In [1]: import numpy as np

In [2]: np.set_printoptions(suppress=True, linewidth=200)

In [3]: mat = np.loadtxt("m.csv", delimiter=",")

In [4]: print(mat)
[[0. 0. 0. 0.]
 [3. 2. 4. 0.]
 [0. 0. 1. 0.]
 [1. 0. 2. 0.]
 [0. 0. 1. 0.]
 [5. 2. 4. 0.]
 [3. 0. 3. 0.]
 [9. 2. 4. 2.]
 [0. 0. 0. 0.]
 [0. 0. 2. 0.]
 [1. 0. 2. 0.]
 [7. 3. 3. 6.]
 [9. 4. 5. 3.]
 [1. 1. 2. 2.]
 [9. 5. 4. 8.]
 [7. 7. 6. 5.]
 [3. 0. 1. 4.]
 [5. 0. 2. 0.]
 [0. 0. 0. 0.]
 [5. 2. 2. 6.]
 [9. 4. 4. 6.]]

In [5]: cen = (mat - mat.mean(axis=0)) / mat.std(axis=0)

In [6]: print(np.argwhere(np.abs(cen) > 2))
[[14  3]
 [15  1]
 [15  2]]

In [7]: print(np.round(cen.std(axis=0), 2))
[1. 1. 1. 1.]

In [8]: beta = np.linalg.lstsq(np.delete(cen, 1, axis=1), cen[:, 1])[0]

In [9]: print(beta.round(2))
[-0.17  0.72  0.54]

In [10]: cen = mat - mat.mean(axis=0)

In [11]: left, s, VT = np.linalg.svd(cen, full_matrices=False)

In [12]: print((np.sign(left[:, 0]) == np.sign(left[0, 0])).astype(int))
[1 1 1 1 1 0 1 0 1 1 1 0 0 1 0 0 1 1 1 0 0]

In [13]: print(np.round(s ** 2 / (s ** 2).sum(), 2))
[0.83 0.11 0.05 0.01]

In [14]: print(np.searchsorted(np.cumsum(s ** 2) / (s ** 2).sum(), 0.9) + 1)
2

In [15]: print(np.abs(VT[0]).argmax())
0

In [16]: print(np.round(cen.mean(axis=0), 2) + 0)
[0. 0. 0. 0.]

In [17]: print(np.round(VT[0] * np.sign(VT[0, np.abs(VT[0]).argmax()]), 2))
[0.72 0.39 0.29 0.49]

In [18]: data = np.load("test18.npy")

In [19]: print(data.round(2))
[[ 1.    0.03  0.06  0.04]
 [ 0.03  0.74 -0.56 -0.38]
 [ 0.06 -0.56 -0.18 -0.81]
 [ 0.04 -0.38 -0.81  0.45]]

In [20]: # equal to its transpose

In [21]: print(round(np.linalg.det(data[::-1]), 2))
-1.0

In [22]: evals, evecs = np.linalg.eigh(data)

In [23]: print(np.unique(evals.round(6) + 0, return_counts=True)[1])
[1 3]

In [24]: print(np.round(evecs.T @ evecs, 2) + 0)
[[1. 0. 0. 0.]
 [0. 1. 0. 0.]
 [0. 0. 1. 0.]
 [0. 0. 0. 1.]]

In [25]: evals, evecs = np.linalg.eigh(data)

In [26]: x0 = np.array([1, 0, 0, 2])

In [27]: print(round(np.abs(data).sum(axis=1).max(), 2), np.abs(evals).max())
1.71 1.0

In [28]: print(round(x0 @ data @ x0, 2))
2.96

In [29]: print(np.round(evecs * np.abs(evals) @ evecs.T, 2) + 0)
[[1. 0. 0. 0.]
 [0. 1. 0. 0.]
 [0. 0. 1. 0.]
 [0. 0. 0. 1.]]

In [30]: O, evecs = np.linalg.qr(data[:, :3])[0], np.linalg.qr(data[:, 3:])[0]

In [31]: s = np.linalg.svd(O.T @ evecs, compute_uv=False)

In [32]: print(np.round(np.linalg.norm(O @ O.T - evecs @ evecs.T, 2), 2))
1.0

In [33]: print(s.round(2) + 0)
[0.]

In [34]: print((s > 0.9).sum())
0

In [35]: feats = np.load("case19.npy")

In [36]: print(feats)
[[ 9  4  5  6  5  6  4]
 [ 4  9  2  6  5  8  8]
 [ 5  2  6  4  4  4  5]
 [ 6  6  4 14  8 12  8]
 [ 5  5  4  8  6  9  7]
 [ 6  8  4 12  9 17 10]
 [ 4  8  5  8  7 10 11]]

In [37]: left, s, VT = np.linalg.svd(feats)

In [38]: print(np.argmax(s[:-1] / (s[1:] + 1e-6)) + 1)
6

In [39]: print(s.round(2) + 0)
[50.56  7.96  6.34  3.79  3.04  0.3   0.  ]

In [40]: other = left[:, :6] @ np.diag(s[:6]) @ VT[:6]

In [41]: print(np.round(np.linalg.norm(feats - other, 2), 2), round(s[6], 2))
0.0 0.0

In [42]: print(other.round(2))
[[ 9.  4.  5.  6.  5.  6.  4.]
 [ 4.  9.  2.  6.  5.  8.  8.]
 [ 5.  2.  6.  4.  4.  4.  5.]
 [ 6.  6.  4. 14.  8. 12.  8.]
 [ 5.  5.  4.  8.  6.  9.  7.]
 [ 6.  8.  4. 12.  9. 17. 10.]
 [ 4.  8.  5.  8.  7. 10. 11.]]

In [43]: print(round(float(np.abs(feats - other).max()), 2))
0.0

In [44]: print(np.linalg.cond(other) > 100)
True

In [45]: print(np.argsort(-np.linalg.norm(other, axis=0).round(6), kind="stable")[:3])
[5 3 6]

In [46]: other = np.array([[1, 0, -1],
    ...:     [0, -1, -1],
    ...:     [1, -2, -1],
    ...:     [2, 0, -2],
    ...:     [1, 1, 1],
    ...:     [-1, 0, 1],
    ...:     [2, 1, -1]])

In [47]: print(np.linalg.matrix_rank(np.vstack([feats, other.T])))
7

In [48]: print(feats @ other)
[[ 33  -5 -23]
 [ 31   0 -22]
 [ 29  -5 -18]
 [ 50   2 -32]
 [ 36   0 -22]
 [ 46   3 -26]
 [ 44   0 -27]]

In [49]: print(np.linalg.matrix_rank(feats @ other))
3

In [50]: print(np.einsum("ik,kj->ij", feats, other))
[[ 33  -5 -23]
 [ 31   0 -22]
 [ 29  -5 -18]
 [ 50   2 -32]
 [ 36   0 -22]
 [ 46   3 -26]
 [ 44   0 -27]]

In [51]: print(np.round(data @ data.T, 2) + 0)
[[1. 0. 0. 0.]
 [0. 1. 0. 0.]
 [0. 0. 1. 0.]
 [0. 0. 0. 1.]]

In [52]: A = np.load("a.npy")

In [53]: print(A.round(2))
[[ 0.02 -0.15]
 [-0.15  0.98]]

In [54]: # symmetric

In [55]: left, s, VT = np.linalg.svd(A, full_matrices=False)

In [56]: print(np.round(left.T @ left, 2) + 0)
[[1. 0.]
 [0. 1.]]

In [57]: print(np.round(left.T @ A @ VT.T, 2) + 0)
[[1. 0.]
 [0. 0.]]

In [58]: print(np.abs(left[:, 0]).round(6).argmax())
1

In [59]: print(np.cumsum(s ** 2) / np.sum(s ** 2))
[1. 1.]

In [60]: print(np.round(s / s[0], 2) + 0)
[1. 0.]

In [61]: print(left.shape, s.shape, VT.shape)
(2, 2) (2,) (2, 2)

In [62]: print(round(np.sqrt((s ** 2).sum()), 2), round(np.linalg.norm(A), 2))
1.0 1.0

In [63]: th = np.radians(122)

In [64]: r_ = np.eye(2)

In [65]: r_[0, 0] = r_[1, 1] = np.cos(th)

In [66]: r_[0, 1], r_[1, 0] = -np.sin(th), np.sin(th)

In [67]: print(r_.round(2))
[[-0.53 -0.85]
 [ 0.85 -0.53]]

In [68]: other = A @ r_.T

In [69]: print(other.round(2))
[[ 0.12  0.1 ]
 [-0.75 -0.65]]

In [70]: print(np.allclose(A @ A.T, other @ other.T))
True

In [71]: evals, evecs = np.linalg.eigh(A)

In [72]: print(np.round(np.linalg.eigvalsh(A + 5 * np.eye(2)), 2))
[5. 6.]

In [73]: print(np.round(np.linalg.svd(A, compute_uv=False), 2) + 0)
[1. 0.]

In [74]: print(np.unique(evals.round(6) + 0, return_counts=True)[1])
[1 1]

In [75]: print(evals.round(2) + 0)
[0. 1.]

In [76]: print(np.round(np.linalg.eigvalsh(A @ A), 2) + 0)
[0. 1.]

In [77]: O, r_ = np.linalg.qr(data)

In [78]: print(np.round(O @ r_, 2))
[[ 1.    0.03  0.06  0.04]
 [ 0.03  0.74 -0.56 -0.38]
 [ 0.06 -0.56 -0.18 -0.81]
 [ 0.04 -0.38 -0.81  0.45]]

In [79]: print(abs(r_[0, 0]), np.round(np.linalg.norm(data[:, 0]), 2))
1.0 1.0

In [80]: print(np.allclose(r_.T @ r_, data.T @ data))
True

In [81]: left, s, VT = np.linalg.svd(A)

In [82]: print(s.round(2) + 0)
[1. 0.]

In [83]: print(np.argmax(s[:-1] / (s[1:] + 1e-6)) + 1)
1

In [84]: other = left[:, :1] @ np.diag(s[:1]) @ VT[:1]

In [85]: print(round(np.linalg.norm(A - other, 2), 2), np.round(s[1], 2))
0.0 0.0

In [86]: print(np.linalg.matrix_rank(A, rtol=0.05))
1

In [87]: print(np.round(np.abs(A - other).max(), 2))
0.0

In [88]: print(other.round(2))
[[ 0.02 -0.15]
 [-0.15  0.98]]

In [89]: E = np.load("block11.npy")

In [90]: print(E.round(2))
[[ 0.41  1.    0.7   1.7 ]
 [ 4.21  1.    2.61  3.61]
 [ 1.27  1.    1.13  2.13]
 [-0.36  1.    0.32  1.32]
 [ 3.04  1.    2.02  3.02]
 [ 1.05  1.    1.02  2.02]
 [ 1.3   1.    1.15  2.15]
 [-0.98  1.    0.01  1.01]
 [ 1.52  1.    1.26  2.26]
 [ 2.32  1.    1.66  2.66]
 [-0.62  1.    0.19  1.19]
 [ 0.64  1.    0.82  1.82]
 [ 2.31  1.    1.65  2.65]
 [-0.65  1.    0.17  1.17]
 [-0.63  1.    0.19  1.19]]

In [91]: # looks like rank 2

In [92]: print(round(np.linalg.norm(E[9], 1), 2), round(np.linalg.norm(E[9], np.inf), 2))
7.64 2.66

In [93]: print(np.round(np.linalg.norm(E, axis=0), 2))
[6.87 3.87 4.79 8.23]

In [94]: print(round(np.linalg.norm(E, 1), 2), np.round(np.linalg.norm(E, np.inf), 2))
29.91 11.43

In [95]: print(round(np.linalg.norm(E, "nuc"), 2))
15.63

In [96]: print(round(E[9] @ E[4], 2))
19.44

In [97]: print(np.round(np.trace(np.linalg.pinv(E) @ E), 2))
2.0

In [98]: np.linalg.inv(E)
LinAlgError: Last 2 dimensions of the array must be square


In [99]: print(np.linalg.lstsq(E[:-1].T, E[-1])[2])
2

In [100]: print(np.round(E @ np.linalg.pinv(E) @ E, 2))
[[ 0.41  1.    0.7   1.7 ]
 [ 4.21  1.    2.61  3.61]
 [ 1.27  1.    1.13  2.13]
 [-0.36  1.    0.32  1.32]
 [ 3.04  1.    2.02  3.02]
 [ 1.05  1.    1.02  2.02]
 [ 1.3   1.    1.15  2.15]
 [-0.98  1.    0.01  1.01]
 [ 1.52  1.    1.26  2.26]
 [ 2.32  1.    1.66  2.66]
 [-0.62  1.    0.19  1.19]
 [ 0.64  1.    0.82  1.82]
 [ 2.31  1.    1.65  2.65]
 [-0.65  1.    0.17  1.17]
 [-0.63  1.    0.19  1.19]]

In [101]: th = np.radians(120)

In [102]: r_ = np.eye(4)

In [103]: r_[0, 0] = r_[2, 2] = np.cos(th)

In [104]: r_[0, 2], r_[2, 0] = -np.sin(th), np.sin(th)

In [105]: print(r_.round(2))
[[-0.5   0.   -0.87  0.  ]
 [ 0.    1.    0.    0.  ]
 [ 0.87  0.   -0.5   0.  ]
 [ 0.    0.    0.    1.  ]]

In [106]: other = E @ r_.T

In [107]: print(np.allclose(np.linalg.norm(E, axis=1), np.linalg.norm(other, axis=1)))
True

In [108]: print(np.round(np.linalg.det(r_), 2), np.round(np.trace(r_), 2))
1.0 1.0

In [109]: K = np.array([[6, 4, 3, 3], [4, 3, 3, 2], [3, 3, 5, 1], [3, 2, 1, 2]])

In [110]: # symmetric, so the eigenvalues are real

In [111]: print(np.unique(K.round(6), axis=0).shape)
(4, 4)

In [112]: print(np.linalg.lstsq(K[:-1].T, K[-1])[2])
3

In [113]: print(np.allclose(K[:-1].T @ np.linalg.lstsq(K[:-1].T, K[-1])[0], K[-1]))
True

In [114]: print(np.abs(np.diag(np.linalg.qr(K)[1])) > 1e-9)
[ True  True  True False]

In [115]: print(round(np.trace(np.linalg.pinv(K) @ K), 2))
3.0

In [116]: evals, evecs = np.linalg.eigh(A)

In [117]: x0 = np.array([-1, -3])

In [118]: print(round(np.abs(A).sum(axis=1).max(), 2), np.abs(evals).max())
1.13 1.0

In [119]: print(np.round(np.linalg.eigvalsh(A[1:, 1:]), 2))
[0.98]

In [120]: print(np.round(x0 @ A @ x0, 2))
7.91

In [121]: print(np.round(evecs * np.abs(evals) @ evecs.T, 2))
[[ 0.02 -0.15]
 [-0.15  0.98]]

In [122]: print((np.sign(evecs[:, -1].round(6)) == np.sign(evecs[0, -1].round(6))).astype(int))
[1 0]

In [123]: J = np.load("w.npy")

In [124]: print(J)
[[ 0  5  5  3  1 -2]
 [-5  0 -3  0  4  5]
 [-5  3  0  1  0  0]
 [-3  0 -1  0 -2  0]
 [-1 -4  0  2  0 -1]
 [ 2 -5  0  0  1  0]]

In [125]: # skew-symmetric

In [126]: rng = np.random.default_rng(642)

In [127]: z = rng.permutation(6)

In [128]: print(z)
[5 4 2 0 1 3]

In [129]: other = J[z][:, z]

In [130]: print(round(float(np.linalg.det(other)), 2), round(float(np.linalg.det(J[z])), 2))
841.0 -841.0

In [131]: print(np.allclose(other, J))
False

In [132]: print(np.round(np.sort(np.abs(np.linalg.eigvals(other))), 2))
[0.61 0.61 4.82 4.82 9.82 9.82]

In [133]: print(np.trace(other))
0

In [134]: print(other)
[[ 0  1  0  2 -5  0]
 [-1  0  0 -1 -4  2]
 [ 0  0  0 -5  3  1]
 [-2  1  5  0  5  3]
 [ 5  4 -3 -5  0  0]
 [ 0 -2 -1 -3  0  0]]

In [135]: print(other.shape)
(6, 6)

In [136]: print(other - other[0])
[[ 0  0  0  0  0  0]
 [-1 -1  0 -3  1  2]
 [ 0 -1  0 -7  8  1]
 [-2  0  5 -2 10  3]
 [ 5  3 -3 -7  5  0]
 [ 0 -3 -1 -5  5  0]]

In [137]: print(np.abs(other).max())
5

In [138]: print(np.linalg.matrix_rank(other))
6

In [139]: print(other.sum(axis=1))
[-2 -4 -1 12  1 -6]

In [140]: print(round(float(np.linalg.norm(other)), 2))
15.49

In [141]: print(other.sum(axis=0))
[  2   4   1 -12  -1   6]

In [142]: print(np.round(other.mean(axis=0), 2))
[ 0.33  0.67  0.17 -2.   -0.17  1.  ]

In [143]: x0 = np.array([3, 0, 2, 1, 1, 3])

In [144]: y = J @ x0

In [145]: print(y)
[  8  -2 -14 -13  -4   7]

In [146]: print(np.round(np.linalg.solve(J, y + J[:, 1]), 2))
[3. 1. 2. 1. 1. 3.]

In [147]: np.linalg.solve(J, y[:-1])
ValueError: solve1: Input operand 1 has a mismatch in its core dimension 0, with gufunc signature (m,m),(m)->(m) (size 5 is different from 6)


In [148]: print(np.round(np.linalg.solve(J, J[:, 3]), 2) + 0)
[0. 0. 0. 1. 0. 0.]

In [149]: O, _ = np.linalg.qr(np.array([[-0.1, 1.2, 1.1, 0.5],
     ...:     [-1.1, -1.9, -0.2, -0.7],
     ...:     [0.1, 0.6, 0.7, 1.8],
     ...:     [-1.9, 1.6, 0.2, -0.3]]))

In [150]: evecs, _ = np.linalg.qr(np.array([[-0.7, -0.9, 1.1, 1.7, -0.2],
     ...:     [1.4, 0.0, -0.4, -0.3, -0.4],
     ...:     [1.4, 1.2, -0.6, -0.3, -1.5],
     ...:     [0.1, -0.5, -0.8, -0.7, -0.8],
     ...:     [0.0, 0.0, -0.8, -2.5, 1.1]]))

In [151]: s = 10 * 0.7 ** np.arange(4)

In [152]: X = O[:, :4] * s @ evecs[:4]

In [153]: print(X.round(2))
[[-0.32 -2.2  -0.95  2.38 -3.67]
 [-3.23  4.83  3.62 -1.62 -2.85]
 [-0.62 -3.57  1.53 -0.84 -0.87]
 [ 5.71  2.54  3.83 -0.58 -5.59]]

In [154]: x0 = np.array([3, 6, 4, 2, 3])

In [155]: print(np.round(X @ np.eye(5)[3], 2))
[ 2.38 -1.62 -0.84 -0.58]

In [156]: print(np.round((X * x0).sum(axis=1), 2))
[-24.2   21.99 -21.42  29.76]

In [157]: print(np.round(X @ (2 * x0), 2))
[-48.4   43.98 -42.84  59.53]

In [158]: print(np.round(X @ x0, 2))
[-24.2   21.99 -21.42  29.76]

In [159]: print(np.linalg.norm(X @ x0) <= np.linalg.norm(X, 2) * np.linalg.norm(x0) + 1e-9)
True

In [160]: print((X @ x0).argmax())
3

In [161]: def softmax(z):
     ...:     e = np.exp(z - z.max(axis=-1, keepdims=True))
     ...:     return e / e.sum(axis=-1, keepdims=True)
     ...: 

In [162]: print(np.round(softmax(X[1] + -3), 2) + 0)
[0.   0.77 0.23 0.   0.  ]

In [163]: print(np.round(softmax(10 * X[1]), 2) + 0)
[0. 1. 0. 0. 0.]

In [164]: att = X @ X.T / np.sqrt(5)

In [165]: print(np.round(softmax(att + np.triu(np.full(att.shape, -np.inf), 1)), 2) + 0)
[[1.   0.   0.   0.  ]
 [0.   1.   0.   0.  ]
 [0.02 0.   0.98 0.  ]
 [0.   0.   0.   1.  ]]

In [166]: print(softmax(att).round(6).argmax(axis=1))
[0 1 2 3]
